$ python -q
>>> import numpy as np
>>> np.set_printoptions(precision=3, suppress=True, linewidth=140, legacy="1.25")
>>> A = np.loadtxt("sample13.csv", delimiter=",")
>>> A
array([[0., 0., 0., 0., 0., 0., 0., 1., 0.],
       [0., 0., 0., 0., 0., 0., 1., 0., 0.],
       [0., 0., 1., 0., 0., 0., 0., 0., 0.],
       [1., 0., 0., 0., 0., 0., 0., 0., 0.],
       [0., 0., 0., 0., 1., 0., 0., 0., 0.],
       [0., 0., 0., 0., 0., 0., 0., 0., 1.],
       [0., 1., 0., 0., 0., 0., 0., 0., 0.],
       [0., 0., 0., 1., 0., 0., 0., 0., 0.],
       [0., 0., 0., 0., 0., 1., 0., 0., 0.]])
>>> rng = np.random.default_rng(52)
>>> other = A + rng.integers(-2, 3, (9, 1)) @ rng.integers(-2, 3, (1, 9))
>>> other
array([[ 0., -2.,  4.,  4., -2., -4., -4., -1., -2.],
       [ 0., -1.,  2.,  2., -1., -2., -1., -1., -1.],
       [ 0.,  1., -1., -2.,  1.,  2.,  2.,  1.,  1.],
       [ 1.,  0.,  0.,  0.,  0.,  0.,  0.,  0.,  0.],
       [ 0.,  0.,  0.,  0.,  1.,  0.,  0.,  0.,  0.],
       [ 0.,  0.,  0.,  0.,  0.,  0.,  0.,  0.,  1.],
       [ 0.,  0.,  2.,  2., -1., -2., -2., -1., -1.],
       [ 0.,  2., -4., -3.,  2.,  4.,  4.,  2.,  2.],
       [ 0.,  1., -2., -2.,  1.,  3.,  2.,  1.,  1.]])
>>> np.linalg.matrix_rank(other - A, tol=1e-8)
1
>>> W0 = np.array([[0, 0, 1], [0, 0, 1], [1, 1, 0]])
>>> ev, V = np.linalg.eigh(W0)
>>> np.linalg.svd(W0, compute_uv=False)
array([1.414, 1.414, 0.   ])
>>> (ev > 1e-8).sum(), (ev < -1e-8).sum()
(1, 1)
>>> ev.round(3) + 0
array([-1.414,  0.   ,  1.414])
>>> np.linalg.eigvalsh(W0 + 4 * np.eye(3))
array([2.586, 4.   , 5.414])
>>> np.abs(V[:, -1]).round(6).argmax()
2
>>> np.unique(ev.round(6) + 0, return_counts=True)[1]
array([1, 1, 1])
>>> np.round(V.T @ V, 3) + 0
array([[1., 0., 0.],
       [0., 1., 0.],
       [0., 0., 1.]])
>>> U, s, vt = np.linalg.svd(W0)
>>> V = vt[:(s > 1e-8).sum()]
>>> x0 = W0[1] + 4 * W0[0] + rng.integers(2) * np.eye(3)[2]
>>> x0
array([0., 0., 6.])
>>> np.linalg.matrix_rank(np.vstack([W0, x0]))
2
>>> V.T @ V
array([[0.5, 0.5, 0. ],
       [0.5, 0.5, 0. ],
       [0. , 0. , 1. ]])
>>> np.allclose(V.T @ V @ x0, x0)
True
>>> round(float(np.linalg.norm(x0 - V.T @ V @ x0)), 3)
0.0
>>> other = W0 + rng.integers(-2, 3, (3, 2)) @ rng.integers(-2, 3, (2, 3))
>>> other
array([[-4, -4, -3],
       [-6, -8, -3],
       [ 0, -1,  0]])
>>> np.round(np.linalg.svd(other - W0, compute_uv=False), 3) + 0
array([12.865,  1.865,  0.   ])
>>> np.abs(other - W0).sum(axis=1)
array([12, 18,  3])
>>> np.linalg.matrix_rank(other - W0, tol=1e-8)
2
>>> U, s, vt = np.linalg.svd(W0)
>>> np.argmax(s[:-1] / (s[1:] + 1e-6)) + 1
2
>>> s
array([ 1.414,  1.414, -0.   ])
>>> other = U[:, :2] @ np.diag(s[:2]) @ vt[:2]
>>> np.linalg.matrix_rank(other)
2
>>> np.linalg.matrix_rank(W0, rtol=0.05)
2
>>> arr = np.loadtxt("m.csv", delimiter=",")
>>> arr
array([[0.333, 0.   , 0.333, 0.   , 0.   , 0.333],
       [0.   , 0.5  , 0.5  , 0.   , 0.   , 0.   ],
       [0.   , 0.   , 0.333, 0.333, 0.   , 0.333],
       [0.333, 0.   , 0.333, 0.333, 0.   , 0.   ],
       [0.   , 0.   , 0.   , 0.   , 1.   , 0.   ],
       [0.   , 0.   , 0.   , 0.   , 0.   , 1.   ]])
>>> arr.reshape(-1, 2)
array([[0.333, 0.   ],
       [0.333, 0.   ],
       [0.   , 0.333],
       [0.   , 0.5  ],
       [0.5  , 0.   ],
       [0.   , 0.   ],
       [0.   , 0.   ],
       [0.333, 0.333],
       [0.   , 0.333],
       [0.333, 0.   ],
       [0.333, 0.333],
       [0.   , 0.   ],
       [0.   , 0.   ],
       [0.   , 0.   ],
       [1.   , 0.   ],
       [0.   , 0.   ],
       [0.   , 0.   ],
       [0.   , 1.   ]])
>>> T = arr.reshape(6, 2, -1)
>>> np.swapaxes(T, 1, 2)[0]
array([[0.333, 0.   ],
       [0.   , 0.   ],
       [0.333, 0.333]])
>>> np.einsum("ihd,jhd->hij", T, T).shape
(2, 6, 6)
>>> labels = rng.permutation(6)
>>> labels
array([5, 2, 1, 4, 3, 0])
>>> other = arr[labels][:, labels]
>>> np.allclose(other, arr)
False
>>> np.diag(other)
array([1.   , 0.333, 0.5  , 1.   , 0.333, 0.333])
>>> np.sort(np.abs(np.linalg.eigvals(other)))
array([0.219, 0.219, 0.5  , 0.775, 1.   , 1.   ])
>>> M = np.load("dump.npy")
>>> M
array([[ 16,  20,  -4, -20,  -4, -16],
       [ 20,  25,  -5, -25,  -5, -20],
       [ -4,  -5,   1,   5,   1,   4],
       [-20, -25,   5,  25,   5,  20],
       [ -4,  -5,   1,   5,   1,   4],
       [-16, -20,   4,  20,   4,  16]])
>>> def softmax(z):
...     e = np.exp(z - z.max(axis=-1, keepdims=True))
...     return e / e.sum(axis=-1, keepdims=True)
... 
>>> softmax(M).sum(axis=1)
array([1., 1., 1., 1., 1., 1.])
>>> scores = M @ M.T / np.sqrt(6)
>>> softmax(scores)[1] @ M
array([ 20.,  25.,  -5., -25.,  -5., -20.])
>>> softmax(scores).round(6).argmax(axis=1)
array([1, 1, 3, 3, 3, 3])
>>> np.round(softmax(scores), 3) + 0
array([[0., 1., 0., 0., 0., 0.],
       [0., 1., 0., 0., 0., 0.],
       [0., 0., 0., 1., 0., 0.],
       [0., 0., 0., 1., 0., 0.],
       [0., 0., 0., 1., 0., 0.],
       [0., 0., 0., 1., 0., 0.]])
>>> ev, V = np.linalg.eigh(M)
>>> np.abs(V[:, -1])
array([0.436, 0.546, 0.109, 0.546, 0.109, 0.436])
>>> np.round(V.T @ V, 3) + 0
array([[1., 0., 0., 0., 0., 0.],
       [0., 1., 0., 0., 0., 0.],
       [0., 0., 1., 0., 0., 0.],
       [0., 0., 0., 1., 0., 0.],
       [0., 0., 0., 0., 1., 0.],
       [0., 0., 0., 0., 0., 1.]])
>>> m1 = np.load("block13.npy")
>>> m1
array([[2, 2, 0, 0, 0, 0],
       [2, 1, 0, 0, 0, 0],
       [1, 1, 0, 0, 0, 0],
       [0, 0, 2, 2, 0, 0],
       [0, 0, 2, 1, 0, 0],
       [0, 0, 1, 1, 0, 0],
       [0, 0, 0, 0, 2, 2],
       [0, 0, 0, 0, 2, 1],
       [0, 0, 0, 0, 1, 1]])
>>> t = np.radians(36)
>>> Rm = np.eye(6)
>>> Rm[4, 4] = Rm[2, 2] = np.cos(t)
>>> Rm[4, 2], Rm[2, 4] = -np.sin(t), np.sin(t)
>>> Rm
array([[ 1.   ,  0.   ,  0.   ,  0.   ,  0.   ,  0.   ],
       [ 0.   ,  1.   ,  0.   ,  0.   ,  0.   ,  0.   ],
       [ 0.   ,  0.   ,  0.809,  0.   ,  0.588,  0.   ],
       [ 0.   ,  0.   ,  0.   ,  1.   ,  0.   ,  0.   ],
       [ 0.   ,  0.   , -0.588,  0.   ,  0.809,  0.   ],
       [ 0.   ,  0.   ,  0.   ,  0.   ,  0.   ,  1.   ]])
>>> other = m1 @ Rm.T
>>> np.abs(other - m1).max(axis=0)
array([0.   , 0.   , 1.176, 0.   , 1.176, 0.   ])
>>> np.linalg.svd(m1, compute_uv=False), np.linalg.svd(other, compute_uv=False)
(array([3.829, 3.829, 3.829, 0.584, 0.584, 0.584]), array([3.829, 3.829, 3.829, 0.584, 0.584, 0.584]))
>>> other
array([[ 2.   ,  2.   ,  0.   ,  0.   ,  0.   ,  0.   ],
       [ 2.   ,  1.   ,  0.   ,  0.   ,  0.   ,  0.   ],
       [ 1.   ,  1.   ,  0.   ,  0.   ,  0.   ,  0.   ],
       [ 0.   ,  0.   ,  1.618,  2.   , -1.176,  0.   ],
       [ 0.   ,  0.   ,  1.618,  1.   , -1.176,  0.   ],
       [ 0.   ,  0.   ,  0.809,  1.   , -0.588,  0.   ],
       [ 0.   ,  0.   ,  1.176,  0.   ,  1.618,  2.   ],
       [ 0.   ,  0.   ,  1.176,  0.   ,  1.618,  1.   ],
       [ 0.   ,  0.   ,  0.588,  0.   ,  0.809,  1.   ]])
>>> np.round(np.linalg.det(Rm), 3), round(float(np.trace(Rm)), 3)
(1.0, 5.618)
>>> np.allclose(m1 @ m1.T, other @ other.T)
True
